$ python -q
>>> import numpy as np
>>> np.set_printoptions(suppress=True, linewidth=140)
>>> F, _ = np.linalg.qr(np.array([[-0.9, 0.5, -0.1, 0.4, 0.2, -0.5, -0.8, 0.0, -0.9, -1.3],
...     [0.7, -0.7, 2.0, -0.9, -0.2, -0.1, -0.1, -0.5, 0.2, -1.7],
...     [-0.3, 0.1, -2.6, 0.1, 0.1, 1.4, -0.4, 0.7, -1.7, 0.6],
...     [-0.1, 1.3, 0.1, -0.6, 0.8, -0.1, -0.4, 0.0, -1.8, 2.0],
...     [1.3, 0.4, 0.8, 0.9, -0.4, 1.4, -0.9, 0.0, -1.2, 0.1],
...     [-1.9, -2.5, 1.2, 0.2, 0.3, -0.9, 1.6, 1.8, 0.9, -0.2],
...     [1.0, -0.6, 0.5, -0.3, -0.8, 0.0, -0.6, 1.1, 0.1, 0.2],
...     [1.5, 0.4, 0.6, -0.3, 0.1, -0.7, 2.3, -0.3, 0.3, 1.1],
...     [-1.3, 1.5, 2.2, -0.9, -0.4, 1.7, 1.1, 0.8, -1.2, 0.5],
...     [0.7, 0.0, -0.7, -0.1, 1.2, -1.2, 1.7, 1.3, -1.6, -0.4]]))
>>> F.round(2) + 0
array([[-0.26,  0.2 , -0.03,  0.31, -0.12,  0.39, -0.2 , -0.23, -0.73,  0.06],
       [ 0.2 , -0.25,  0.46, -0.42, -0.02, -0.23, -0.4 ,  0.28, -0.42,  0.21],
       [-0.09,  0.05, -0.6 , -0.24,  0.23, -0.57,  0.12, -0.06, -0.4 , -0.13],
       [-0.03,  0.39,  0.04, -0.26, -0.42, -0.1 , -0.42, -0.14,  0.13, -0.61],
       [ 0.37,  0.05,  0.21,  0.7 , -0.02, -0.54, -0.09, -0.12, -0.05, -0.09],
       [-0.55, -0.64,  0.21,  0.08, -0.25, -0.18,  0.17, -0.14, -0.04, -0.3 ],
       [ 0.29, -0.23,  0.12, -0.21,  0.42,  0.15, -0.09, -0.76,  0.01, -0.15],
       [ 0.43,  0.04,  0.17, -0.11, -0.16,  0.18,  0.64,  0.15, -0.33, -0.41],
       [-0.37,  0.52,  0.52, -0.16,  0.18, -0.26,  0.35, -0.21,  0.  ,  0.18],
       [ 0.2 , -0.04, -0.15, -0.16, -0.68, -0.12,  0.17, -0.41,  0.02,  0.49]])
>>> x = np.array([1, 4, 5, -4, 2, 4, -5, 1, 3, -5])
>>> 10 - np.linalg.matrix_rank(F - np.eye(10), tol=1e-8)
np.int64(1)
>>> [p for p in range(1, 25) if np.allclose(np.linalg.matrix_power(F, p), np.eye(10))]
[]
>>> np.round(np.linalg.norm(x), 2), round(np.linalg.norm(F @ x), 2)
(np.float64(11.75), np.float64(11.75))
>>> np.round(np.linalg.inv(F), 2) + 0
array([[-0.26,  0.2 , -0.09, -0.03,  0.37, -0.55,  0.29,  0.43, -0.37,  0.2 ],
       [ 0.2 , -0.25,  0.05,  0.39,  0.05, -0.64, -0.23,  0.04,  0.52, -0.04],
       [-0.03,  0.46, -0.6 ,  0.04,  0.21,  0.21,  0.12,  0.17,  0.52, -0.15],
       [ 0.31, -0.42, -0.24, -0.26,  0.7 ,  0.08, -0.21, -0.11, -0.16, -0.16],
       [-0.12, -0.02,  0.23, -0.42, -0.02, -0.25,  0.42, -0.16,  0.18, -0.68],
       [ 0.39, -0.23, -0.57, -0.1 , -0.54, -0.18,  0.15,  0.18, -0.26, -0.12],
       [-0.2 , -0.4 ,  0.12, -0.42, -0.09,  0.17, -0.09,  0.64,  0.35,  0.17],
       [-0.23,  0.28, -0.06, -0.14, -0.12, -0.14, -0.76,  0.15, -0.21, -0.41],
       [-0.73, -0.42, -0.4 ,  0.13, -0.05, -0.04,  0.01, -0.33,  0.  ,  0.02],
       [ 0.06,  0.21, -0.13, -0.61, -0.09, -0.3 , -0.15, -0.41,  0.18,  0.49]])
